$ python -q
>>> import numpy as np
>>> from numpy import linalg as LA
>>> np.set_printoptions(suppress=True, linewidth=120)
>>> def rnd(a):
...     return np.round(a, 2) + 0
... 
>>> M = np.loadtxt("arr.csv", delimiter=",")
>>> M
array([[6., 1., 1., 1., 1., 1., 1., 1., 1., 1., 1.],
       [1., 6., 1., 1., 1., 1., 1., 1., 1., 1., 1.],
       [1., 1., 6., 1., 1., 1., 1., 1., 1., 1., 1.],
       [1., 1., 1., 6., 1., 1., 1., 1., 1., 1., 1.],
       [1., 1., 1., 1., 6., 1., 1., 1., 1., 1., 1.],
       [1., 1., 1., 1., 1., 6., 1., 1., 1., 1., 1.],
       [1., 1., 1., 1., 1., 1., 6., 1., 1., 1., 1.],
       [1., 1., 1., 1., 1., 1., 1., 6., 1., 1., 1.],
       [1., 1., 1., 1., 1., 1., 1., 1., 6., 1., 1.],
       [1., 1., 1., 1., 1., 1., 1., 1., 1., 6., 1.],
       [1., 1., 1., 1., 1., 1., 1., 1., 1., 1., 6.]])
>>> (M @ M)[0]
array([46., 21., 21., 21., 21., 21., 21., 21., 21., 21., 21.])
>>> np.allclose(M @ M.T, M.T @ M)
True
>>> M @ np.ones(11)
array([16., 16., 16., 16., 16., 16., 16., 16., 16., 16., 16.])
>>> data = np.loadtxt("layer17.csv", delimiter=",")
>>> data
array([[13.,  9., -3.,  0.,  0., -9., -9., -6.,  6.,  9.,  3., -3., -6.],
       [ 9., 13., -3.,  0.,  0., -9., -9., -6.,  6.,  9.,  3., -3., -6.],
       [-3., -3.,  5.,  0.,  0.,  3.,  3.,  2., -2., -3., -1.,  1.,  2.],
       [ 0.,  0.,  0.,  4.,  0.,  0.,  0.,  0.,  0.,  0.,  0.,  0.,  0.],
       [ 0.,  0.,  0.,  0.,  4.,  0.,  0.,  0.,  0.,  0.,  0.,  0.,  0.],
       [-9., -9.,  3.,  0.,  0., 13.,  9.,  6., -6., -9., -3.,  3.,  6.],
       [-9., -9.,  3.,  0.,  0.,  9., 13.,  6., -6., -9., -3.,  3.,  6.],
       [-6., -6.,  2.,  0.,  0.,  6.,  6.,  8., -4., -6., -2.,  2.,  4.],
       [ 6.,  6., -2.,  0.,  0., -6., -6., -4.,  8.,  6.,  2., -2., -4.],
       [ 9.,  9., -3.,  0.,  0., -9., -9., -6.,  6., 13.,  3., -3., -6.],
       [ 3.,  3., -1.,  0.,  0., -3., -3., -2.,  2.,  3.,  5., -1., -2.],
       [-3., -3.,  1.,  0.,  0.,  3.,  3.,  2., -2., -3., -1.,  5.,  2.],
       [-6., -6.,  2.,  0.,  0.,  6.,  6.,  4., -4., -6., -2.,  2.,  8.]])
>>> rnd(np.sort(LA.eigvals(data).real))
array([ 4.,  4.,  4.,  4.,  4.,  4.,  4.,  4.,  4.,  4.,  4.,  4., 64.])
>>> out = np.array([[-4, 3], [-5, -6]])
>>> C = np.array([[2, 3, 4], [1, 0, 2], [5, 4, 0]])
>>> E = np.kron(out, C)
>>> E
array([[ -8, -12, -16,   6,   9,  12],
       [ -4,   0,  -8,   3,   0,   6],
       [-20, -16,   0,  15,  12,   0],
       [-10, -15, -20, -12, -18, -24],
       [ -5,   0, -10,  -6,   0, -12],
       [-25, -20,   0, -30, -24,   0]])
>>> E.sum(axis=1)
array([ -9,  -3,  -9, -99, -33, -99])
>>> rnd(LA.norm(E))
np.float64(80.31)
>>> A = np.load("dump.npy")
>>> A
array([[22.,  5.,  0., 20., 20., 15.,  0., 25., 25.,  5.,  5.,  5.],
       [ 5., -2.,  0.,  4.,  4.,  3.,  0.,  5.,  5.,  1.,  1.,  1.],
       [ 0.,  0., -3.,  0.,  0.,  0.,  0.,  0.,  0.,  0.,  0.,  0.],
       [20.,  4.,  0., 13., 16., 12.,  0., 20., 20.,  4.,  4.,  4.],
       [20.,  4.,  0., 16., 13., 12.,  0., 20., 20.,  4.,  4.,  4.],
       [15.,  3.,  0., 12., 12.,  6.,  0., 15., 15.,  3.,  3.,  3.],
       [ 0.,  0.,  0.,  0.,  0.,  0., -3.,  0.,  0.,  0.,  0.,  0.],
       [25.,  5.,  0., 20., 20., 15.,  0., 22., 25.,  5.,  5.,  5.],
       [25.,  5.,  0., 20., 20., 15.,  0., 25., 22.,  5.,  5.,  5.],
       [ 5.,  1.,  0.,  4.,  4.,  3.,  0.,  5.,  5., -2.,  1.,  1.],
       [ 5.,  1.,  0.,  4.,  4.,  3.,  0.,  5.,  5.,  1., -2.,  1.],
       [ 5.,  1.,  0.,  4.,  4.,  3.,  0.,  5.,  5.,  1.,  1., -2.]])
>>> (A != 0).astype(int)
array([[1, 1, 0, 1, 1, 1, 0, 1, 1, 1, 1, 1],
       [1, 1, 0, 1, 1, 1, 0, 1, 1, 1, 1, 1],
       [0, 0, 1, 0, 0, 0, 0, 0, 0, 0, 0, 0],
       [1, 1, 0, 1, 1, 1, 0, 1, 1, 1, 1, 1],
       [1, 1, 0, 1, 1, 1, 0, 1, 1, 1, 1, 1],
       [1, 1, 0, 1, 1, 1, 0, 1, 1, 1, 1, 1],
       [0, 0, 0, 0, 0, 0, 1, 0, 0, 0, 0, 0],
       [1, 1, 0, 1, 1, 1, 0, 1, 1, 1, 1, 1],
       [1, 1, 0, 1, 1, 1, 0, 1, 1, 1, 1, 1],
       [1, 1, 0, 1, 1, 1, 0, 1, 1, 1, 1, 1],
       [1, 1, 0, 1, 1, 1, 0, 1, 1, 1, 1, 1],
       [1, 1, 0, 1, 1, 1, 0, 1, 1, 1, 1, 1]])
>>> (LA.matrix_power((A != 0) + (A.T != 0) + np.eye(12), 12) > 0).astype(int)
array([[1, 1, 0, 1, 1, 1, 0, 1, 1, 1, 1, 1],
       [1, 1, 0, 1, 1, 1, 0, 1, 1, 1, 1, 1],
       [0, 0, 1, 0, 0, 0, 0, 0, 0, 0, 0, 0],
       [1, 1, 0, 1, 1, 1, 0, 1, 1, 1, 1, 1],
       [1, 1, 0, 1, 1, 1, 0, 1, 1, 1, 1, 1],
       [1, 1, 0, 1, 1, 1, 0, 1, 1, 1, 1, 1],
       [0, 0, 0, 0, 0, 0, 1, 0, 0, 0, 0, 0],
       [1, 1, 0, 1, 1, 1, 0, 1, 1, 1, 1, 1],
       [1, 1, 0, 1, 1, 1, 0, 1, 1, 1, 1, 1],
       [1, 1, 0, 1, 1, 1, 0, 1, 1, 1, 1, 1],
       [1, 1, 0, 1, 1, 1, 0, 1, 1, 1, 1, 1],
       [1, 1, 0, 1, 1, 1, 0, 1, 1, 1, 1, 1]])
>>> left, sv, VT = LA.svd(A)
>>> np.argmax(sv[:-1] / (sv[1:] + 1e-6)) + 1
np.int64(1)
>>> out = left[:, :1] @ np.diag(sv[:1]) @ VT[:1]
>>> rnd(LA.norm(A - out, 2)), rnd(sv[1])
(np.float64(3.0), np.float64(3.0))
>>> rnd(LA.norm(A - out) / LA.norm(A))
np.float64(0.08)
>>> W1 = np.array([[2, 1],
...     [0, 2],
...     [3, 3],
...     [3, 2],
...     [1, 3],
...     [3, 1],
...     [1, 0],
...     [0, 1],
...     [2, 3],
...     [2, 3],
...     [2, 1],
...     [1, 2]])
>>> b = np.array([2, 2])
>>> hid = np.maximum(A @ W1 + b, 0)
>>> rnd((hid > 0).mean(axis=0))
array([0.83, 0.92])
>>> (hid > 0).astype(int)
array([[1, 1],
       [1, 1],
       [0, 0],
       [1, 1],
       [1, 1],
       [1, 1],
       [0, 1],
       [1, 1],
       [1, 1],
       [1, 1],
       [1, 1],
       [1, 1]])
>>> hid
array([[246., 279.],
       [ 52.,  52.],
       [  0.,   0.],
       [193., 220.],
       [199., 217.],
       [143., 167.],
       [  0.,   2.],
       [252., 279.],
       [246., 273.],
       [ 46.,  49.],
       [ 46.,  55.],
       [ 49.,  52.]])
>>> C = np.array([[-5, -1, 5], [-4, 2, -3]])
>>> hid @ C
array([[-2346.,   312.,   393.],
       [ -468.,    52.,   104.],
       [    0.,     0.,     0.],
       [-1845.,   247.,   305.],
       [-1863.,   235.,   344.],
       [-1383.,   191.,   214.],
       [   -8.,     4.,    -6.],
       [-2376.,   306.,   423.],
       [-2322.,   300.,   411.],
       [ -426.,    52.,    83.],
       [ -450.,    64.,    65.],
       [ -453.,    55.,    89.]])
>>> X = np.loadtxt("mat.csv", delimiter=",")
>>> X
array([[ 3., -3., -2., -1.,  1.,  2.,  1., -2., -2.],
       [-3., -4., -3., -4.,  3.,  2.,  1., -5.,  0.],
       [-2., -7., -1.,  3., -1.,  0., -2.,  1.,  1.],
       [ 2., -2., -3., -1., -1.,  2.,  2.,  0.,  0.],
       [ 1., -4., -3., -1.,  1.,  5.,  7.,  3.,  0.],
       [ 1., -5., -7., -1., -3.,  2.,  9.,  1.,  7.],
       [ 0., -3., -1.,  0., -1.,  2.,  3., -2.,  3.],
       [-3., -4., -1., -1.,  3.,  2.,  4.,  3.,  2.],
       [ 0., -3.,  0.,  1., -2.,  1., -3.,  1.,  0.],
       [ 3., -3., -2., -1.,  1.,  2.,  1., -2., -2.],
       [ 2., -7., -4.,  2., -2.,  4.,  7., -2.,  2.],
       [ 2., -3., -2., -4.,  3.,  5.,  4.,  1., -1.],
       [-2., -1., -3., -3.,  0.,  3.,  3., -3.,  0.],
       [-2., -5., -2., -6.,  4.,  1., -1.,  3.,  4.],
       [ 1., -6., -2., -5.,  6.,  4.,  2., -1., -1.]])
>>> # rows 0 and 9 are equal
>>> u, g = X[12], X[14]
>>> u @ g
np.float64(46.0)
>>> pr = (u @ g) / (u @ u) * u
>>> LA.matrix_rank(np.outer(u, g))
np.int64(1)
>>> rnd(g - pr)
array([ 2.84, -5.08,  0.76, -2.24,  6.  ,  1.24, -0.76,  1.76, -1.  ])
>>> rnd(pr)
array([-1.84, -0.92, -2.76, -2.76,  0.  ,  2.76,  2.76, -2.76,  0.  ])
>>> np.outer(u, g)
array([[ -2.,  12.,   4.,  10., -12.,  -8.,  -4.,   2.,   2.],
       [ -1.,   6.,   2.,   5.,  -6.,  -4.,  -2.,   1.,   1.],
       [ -3.,  18.,   6.,  15., -18., -12.,  -6.,   3.,   3.],
       [ -3.,  18.,   6.,  15., -18., -12.,  -6.,   3.,   3.],
       [  0.,  -0.,  -0.,  -0.,   0.,   0.,   0.,  -0.,  -0.],
       [  3., -18.,  -6., -15.,  18.,  12.,   6.,  -3.,  -3.],
       [  3., -18.,  -6., -15.,  18.,  12.,   6.,  -3.,  -3.],
       [ -3.,  18.,   6.,  15., -18., -12.,  -6.,   3.,   3.],
       [  0.,  -0.,  -0.,  -0.,   0.,   0.,   0.,  -0.,  -0.]])
>>> rnd((g - pr) @ u)
np.float64(0.0)
>>> P = X @ LA.solve(X.T @ X, X.T)
>>> rnd(P @ X[:, 7])
array([-2., -5.,  1.,  0.,  3.,  1., -2.,  3.,  1., -2., -2.,  1., -3.,  3., -1.])
>>> rnd(np.diag(P))
array([0.32, 0.64, 0.7 , 0.82, 0.57, 0.82, 0.7 , 0.59, 0.58, 0.32, 0.55, 0.4 , 0.64, 0.82, 0.54])
>>> np.allclose(P @ P, P)
True
>>> rnd(np.trace(P))
np.float64(9.0)
>>> left, sv, VT = LA.svd(X)
>>> np.argmax(sv[:-1] / (sv[1:] + 1e-6)) + 1
np.int64(8)
>>> rnd(sv)
array([26.4 , 14.19, 11.06,  9.77,  8.47,  5.8 ,  3.76,  2.75,  0.13])
>>> out = left[:, :8] @ np.diag(sv[:8]) @ VT[:8]
>>> rnd(LA.norm(X - out) / LA.norm(X))
np.float64(0.0)
>>> LA.matrix_rank(X, rtol=0.05)
np.int64(8)
>>> rnd(LA.norm(X - out, 2)), rnd(sv[8])
(np.float64(0.13), np.float64(0.13))
>>> LA.matrix_rank(out)
np.int64(8)
>>> rng = np.random.default_rng(309)
>>> lab = rng.integers(0, 3, 10)
>>> mat = (lab[:, None] == lab) * 4 + np.eye(10)
>>> mat
array([[5., 0., 0., 0., 0., 0., 0., 4., 0., 0.],
       [0., 5., 4., 4., 0., 0., 0., 0., 4., 4.],
       [0., 4., 5., 4., 0., 0., 0., 0., 4., 4.],
       [0., 4., 4., 5., 0., 0., 0., 0., 4., 4.],
       [0., 0., 0., 0., 5., 4., 4., 0., 0., 0.],
       [0., 0., 0., 0., 4., 5., 4., 0., 0., 0.],
       [0., 0., 0., 0., 4., 4., 5., 0., 0., 0.],
       [4., 0., 0., 0., 0., 0., 0., 5., 0., 0.],
       [0., 4., 4., 4., 0., 0., 0., 0., 5., 4.],
       [0., 4., 4., 4., 0., 0., 0., 0., 4., 5.]])
>>> ev, V = LA.eigh(mat)
>>> np.unique(ev.round(6) + 0, return_counts=True)[1]
array([7, 1, 1, 1])
>>> rnd(np.abs(V[:, -1]))
array([0.  , 0.45, 0.45, 0.45, 0.  , 0.  , 0.  , 0.  , 0.45, 0.45])
>>> rnd(LA.eigvalsh(mat @ mat))
array([  1.,   1.,   1.,   1.,   1.,   1.,   1.,  81., 169., 441.])
>>> (ev > 1e-8).sum(), (ev < -1e-8).sum()
(np.int64(10), np.int64(0))
>>> np.abs(V[:, -1]).round(6).argmax()
np.int64(1)
>>> mat @ mat
array([[41.,  0.,  0.,  0.,  0.,  0.,  0., 40.,  0.,  0.],
       [ 0., 89., 88., 88.,  0.,  0.,  0.,  0., 88., 88.],
       [ 0., 88., 89., 88.,  0.,  0.,  0.,  0., 88., 88.],
       [ 0., 88., 88., 89.,  0.,  0.,  0.,  0., 88., 88.],
       [ 0.,  0.,  0.,  0., 57., 56., 56.,  0.,  0.,  0.],
       [ 0.,  0.,  0.,  0., 56., 57., 56.,  0.,  0.,  0.],
       [ 0.,  0.,  0.,  0., 56., 56., 57.,  0.,  0.,  0.],
       [40.,  0.,  0.,  0.,  0.,  0.,  0., 41.,  0.,  0.],
       [ 0., 88., 88., 88.,  0.,  0.,  0.,  0., 89., 88.],
       [ 0., 88., 88., 88.,  0.,  0.,  0.,  0., 88., 89.]])
>>> np.flatnonzero(LA.matrix_power((mat != 0) + (mat.T != 0) + np.eye(10), 10)[2])
array([1, 2, 3, 8, 9])
>>> (LA.matrix_power((mat != 0) + (mat.T != 0) + np.eye(10), 10) > 0).astype(int)
array([[1, 0, 0, 0, 0, 0, 0, 1, 0, 0],
       [0, 1, 1, 1, 0, 0, 0, 0, 1, 1],
       [0, 1, 1, 1, 0, 0, 0, 0, 1, 1],
       [0, 1, 1, 1, 0, 0, 0, 0, 1, 1],
       [0, 0, 0, 0, 1, 1, 1, 0, 0, 0],
       [0, 0, 0, 0, 1, 1, 1, 0, 0, 0],
       [0, 0, 0, 0, 1, 1, 1, 0, 0, 0],
       [1, 0, 0, 0, 0, 0, 0, 1, 0, 0],
       [0, 1, 1, 1, 0, 0, 0, 0, 1, 1],
       [0, 1, 1, 1, 0, 0, 0, 0, 1, 1]])
>>> rnd(np.sort(LA.eigvals(mat).real))
array([ 1.,  1.,  1.,  1.,  1.,  1.,  1.,  9., 13., 21.])
>>> m1 = np.loadtxt("data.csv", delimiter=",")
>>> m1
array([[ 0.,  0.,  0.,  3., -4.,  1.,  4.,  0.,  1., -5., -5.],
       [ 0.,  0.,  0.,  5., -2.,  5., -2.,  4.,  2., -5.,  0.],
       [ 0.,  0.,  0.,  1., -2., -2., -1.,  2.,  2., -4.,  1.],
       [ 3.,  5.,  1.,  0.,  0.,  0.,  0.,  0.,  0.,  0.,  0.],
       [-4., -2., -2.,  0.,  0.,  0.,  0.,  0.,  0.,  0.,  0.],
       [ 1.,  5., -2.,  0.,  0.,  0.,  0.,  0.,  0.,  0.,  0.],
       [ 4., -2., -1.,  0.,  0.,  0.,  0.,  0.,  0.,  0.,  0.],
       [ 0.,  4.,  2.,  0.,  0.,  0.,  0.,  0.,  0.,  0.,  0.],
       [ 1.,  2.,  2.,  0.,  0.,  0.,  0.,  0.,  0.,  0.,  0.],
       [-5., -5., -4.,  0.,  0.,  0.,  0.,  0.,  0.,  0.,  0.],
       [-5.,  0.,  1.,  0.,  0.,  0.,  0.,  0.,  0.,  0.,  0.]])
>>> # equal to its transpose
>>> np.all(LA.eigvalsh(m1) > 0)
np.False_
>>> [round(float(LA.det(m1[:i, :i])), 2) + 0 for i in range(1, 12)]
[0.0, 0.0, 0.0, 0.0, 0.0, -676.0, 0.0, 0.0, 0.0, 0.0, 0.0]
>>> W0 = np.load("case6.npy")
>>> W0
array([[2., 1., 0., 0., 0., 0., 0., 0., 0., 0., 0., 0.],
       [0., 2., 1., 0., 0., 0., 0., 0., 0., 0., 0., 0.],
       [0., 0., 2., 1., 0., 0., 0., 0., 0., 0., 0., 0.],
       [0., 0., 0., 2., 1., 0., 0., 0., 0., 0., 0., 0.],
       [0., 0., 0., 0., 2., 1., 0., 0., 0., 0., 0., 0.],
       [0., 0., 0., 0., 0., 2., 1., 0., 0., 0., 0., 0.],
       [0., 0., 0., 0., 0., 0., 2., 1., 0., 0., 0., 0.],
       [0., 0., 0., 0., 0., 0., 0., 2., 1., 0., 0., 0.],
       [0., 0., 0., 0., 0., 0., 0., 0., 2., 1., 0., 0.],
       [0., 0., 0., 0., 0., 0., 0., 0., 0., 2., 1., 0.],
       [0., 0., 0., 0., 0., 0., 0., 0., 0., 0., 2., 1.],
       [0., 0., 0., 0., 0., 0., 0., 0., 0., 0., 0., 2.]])
>>> x0 = np.array([4, 5, 4, 2, 2, 0, 4, 9, 7, 6])
>>> h1 = np.maximum(mat @ x0, 0)
>>> h1
array([ 56., 101., 100.,  98.,  26.,  24.,  28.,  61., 103., 102.])
>>> np.maximum(mat @ x0, 0) - np.maximum(-mat @ x0, 0)
array([ 56., 101., 100.,  98.,  26.,  24.,  28.,  61., 103., 102.])
>>> np.flatnonzero(h1 > 1e-9)
array([0, 1, 2, 3, 4, 5, 6, 7, 8, 9])
